% python3 -q
>>> import numpy as np
>>> np.set_printoptions(precision=2, suppress=True, linewidth=120)
>>> E = np.load("case17.npy")
>>> E
array([[ 0.92, -0.04, -0.22, -0.22, -0.13, -0.15, -0.13],
       [-0.04,  0.98, -0.1 , -0.1 , -0.06, -0.07, -0.06],
       [-0.22, -0.1 ,  0.39, -0.61, -0.35, -0.41, -0.35],
       [-0.22, -0.1 , -0.61,  0.39, -0.35, -0.41, -0.35],
       [-0.13, -0.06, -0.35, -0.35,  0.8 , -0.24, -0.2 ],
       [-0.15, -0.07, -0.41, -0.41, -0.24,  0.72, -0.24],
       [-0.13, -0.06, -0.35, -0.35, -0.2 , -0.24,  0.8 ]])
>>> # orthonormal columns
>>> rng = np.random.default_rng(68)
>>> z = rng.permutation(7)
>>> z
array([4, 5, 6, 1, 0, 2, 3])
>>> other = E[z][:, z]
>>> np.diag(other)
array([0.8 , 0.72, 0.8 , 0.98, 0.92, 0.39, 0.39])
>>> np.trace(other)
np.float64(5.0)
>>> other
array([[ 0.8 , -0.24, -0.2 , -0.06, -0.13, -0.35, -0.35],
       [-0.24,  0.72, -0.24, -0.07, -0.15, -0.41, -0.41],
       [-0.2 , -0.24,  0.8 , -0.06, -0.13, -0.35, -0.35],
       [-0.06, -0.07, -0.06,  0.98, -0.04, -0.1 , -0.1 ],
       [-0.13, -0.15, -0.13, -0.04,  0.92, -0.22, -0.22],
       [-0.35, -0.41, -0.35, -0.1 , -0.22,  0.39, -0.61],
       [-0.35, -0.41, -0.35, -0.1 , -0.22, -0.61,  0.39]])
>>> np.allclose(other, E)
False
>>> vec = np.array([2, -8, -5, 3, -7, -7, -2])
>>> E.T @ (E @ vec)
array([ 2., -8., -5.,  3., -7., -7., -2.])
>>> np.abs(np.linalg.eigvals(E))
array([1., 1., 1., 1., 1., 1., 1.])
>>> 7 - np.linalg.matrix_rank(E - np.eye(7), tol=1e-8)
np.int64(6)
>>> round(np.linalg.norm(vec), 2), round(float(np.linalg.norm(E @ vec)), 2)
(np.float64(14.28), 14.28)
>>> np.linalg.inv(E)
array([[ 0.92, -0.04, -0.22, -0.22, -0.13, -0.15, -0.13],
       [-0.04,  0.98, -0.1 , -0.1 , -0.06, -0.07, -0.06],
       [-0.22, -0.1 ,  0.39, -0.61, -0.35, -0.41, -0.35],
       [-0.22, -0.1 , -0.61,  0.39, -0.35, -0.41, -0.35],
       [-0.13, -0.06, -0.35, -0.35,  0.8 , -0.24, -0.2 ],
       [-0.15, -0.07, -0.41, -0.41, -0.24,  0.72, -0.24],
       [-0.13, -0.06, -0.35, -0.35, -0.2 , -0.24,  0.8 ]])
>>> z = rng.permutation(7)
>>> other = E[:, z] * rng.choice([-1, 1], 7)
>>> other
array([[-0.92,  0.13, -0.15, -0.04, -0.22,  0.13,  0.22],
       [ 0.04,  0.06, -0.07,  0.98, -0.1 ,  0.06,  0.1 ],
       [ 0.22,  0.35, -0.41, -0.1 ,  0.39,  0.35,  0.61],
       [ 0.22,  0.35, -0.41, -0.1 , -0.61,  0.35, -0.39],
       [ 0.13,  0.2 , -0.24, -0.06, -0.35, -0.8 ,  0.35],
       [ 0.15,  0.24,  0.72, -0.07, -0.41,  0.24,  0.41],
       [ 0.13, -0.8 , -0.24, -0.06, -0.35,  0.2 ,  0.35]])
>>> left, _, vt = np.linalg.svd(E.T @ other)
>>> np.round(np.linalg.lstsq(E, other)[0], 2) + 0
array([[-1.,  0.,  0.,  0.,  0.,  0.,  0.],
       [ 0.,  0.,  0.,  1.,  0.,  0.,  0.],
       [ 0.,  0.,  0.,  0.,  1.,  0.,  0.],
       [ 0.,  0.,  0.,  0.,  0.,  0., -1.],
       [ 0.,  0.,  0.,  0.,  0., -1.,  0.],
       [ 0.,  0.,  1.,  0.,  0.,  0.,  0.],
       [ 0., -1.,  0.,  0.,  0.,  0.,  0.]])
>>> np.count_nonzero(E)
np.int64(49)
>>> np.round(np.abs(E).max(), 2)
np.float64(0.98)
>>> np.round(np.linalg.norm(E), 2)
np.float64(2.65)
>>> np.round(E.mean(axis=0), 2) + 0
array([ 0.  ,  0.08, -0.24, -0.24, -0.08, -0.12, -0.08])
>>> E.sum(axis=1)
array([ 0.02,  0.58, -1.65, -1.65, -0.53, -0.81, -0.53])
>>> F = np.array([[-23, -1, 0, -3, 3, -3],
...     [-2, -2, 1, -1, 1, 3],
...     [3, -3, -20, -2, 2, 2],
...     [2, -2, 3, 12, 3, -1],
...     [-3, 1, -3, 2, -20, -3],
...     [-1, 0, 3, 1, -3, -30]])
>>> left, sigma, vt = np.linalg.svd(F, full_matrices=False)
>>> np.abs(left[:, 0]).round(6).argmax()
np.int64(5)
>>> np.round(left.T @ left, 2) + 0
array([[1., 0., 0., 0., 0., 0.],
       [0., 1., 0., 0., 0., 0.],
       [0., 0., 1., 0., 0., 0.],
       [0., 0., 0., 1., 0., 0.],
       [0., 0., 0., 0., 1., 0.],
       [0., 0., 0., 0., 0., 1.]])
>>> np.round(left.T @ F @ vt.T, 2) + 0
array([[31.98,  0.  ,  0.  ,  0.  ,  0.  ,  0.  ],
       [ 0.  , 23.63,  0.  ,  0.  ,  0.  ,  0.  ],
       [ 0.  ,  0.  , 21.27,  0.  ,  0.  ,  0.  ],
       [ 0.  ,  0.  ,  0.  , 19.06,  0.  ,  0.  ],
       [ 0.  ,  0.  ,  0.  ,  0.  , 11.34,  0.  ],
       [ 0.  ,  0.  ,  0.  ,  0.  ,  0.  ,  2.1 ]])
>>> np.cumsum(sigma ** 2) / np.sum(sigma ** 2)
array([0.4 , 0.63, 0.8 , 0.95, 1.  , 1.  ])
>>> np.abs(vt[0])
array([0.22, 0.02, 0.21, 0.05, 0.22, 0.92])
>>> left.shape, sigma.shape, vt.shape
((6, 6), (6,), (6, 6))
>>> np.allclose(left * sigma @ vt, F)
True
>>> vec = np.array([2, 1, -1, 2, 5, 4])
>>> target = F @ vec
>>> target
array([ -50,    8,   37,   34, -110, -138])
>>> np.round(np.linalg.solve(F, F[:, 4]), 2) + 0
array([0., 0., 0., 0., 1., 0.])
>>> np.linalg.solve(F, -3 * target)
array([ -6.,  -3.,   3.,  -6., -15., -12.])
>>> np.linalg.solve(F, target + F[:, 3])
array([ 2.,  1., -1.,  3.,  5.,  4.])
>>> other = F / np.sqrt((F ** 2).mean(axis=1, keepdims=True))
>>> np.linalg.matrix_rank(other) == np.linalg.matrix_rank(F)
np.True_
>>> other[1]
array([-1.1 , -1.1 ,  0.55, -0.55,  0.55,  1.64])
>>> np.linalg.matrix_rank(F - F.mean(axis=1, keepdims=True))
np.int64(5)
>>> np.linalg.norm(other, axis=1)
array([2.45, 2.45, 2.45, 2.45, 2.45, 2.45])
>>> other = np.linalg.inv(F)
>>> round(np.linalg.det(F) * np.linalg.det(other), 2)
np.float64(1.0)
>>> round(np.linalg.slogdet(F)[0], 2)
np.float64(-1.0)
>>> np.round(np.linalg.inv(other), 2) + 0
array([[-23.,  -1.,   0.,  -3.,   3.,  -3.],
       [ -2.,  -2.,   1.,  -1.,   1.,   3.],
       [  3.,  -3., -20.,  -2.,   2.,   2.],
       [  2.,  -2.,   3.,  12.,   3.,  -1.],
       [ -3.,   1.,  -3.,   2., -20.,  -3.],
       [ -1.,   0.,   3.,   1.,  -3., -30.]])
>>> (np.abs(other) > 1e-9).astype(int)
array([[1, 1, 1, 1, 1, 1],
       [1, 1, 1, 1, 1, 1],
       [1, 1, 1, 1, 1, 1],
       [1, 1, 1, 1, 1, 1],
       [1, 1, 1, 1, 1, 1],
       [1, 1, 1, 1, 1, 1]])
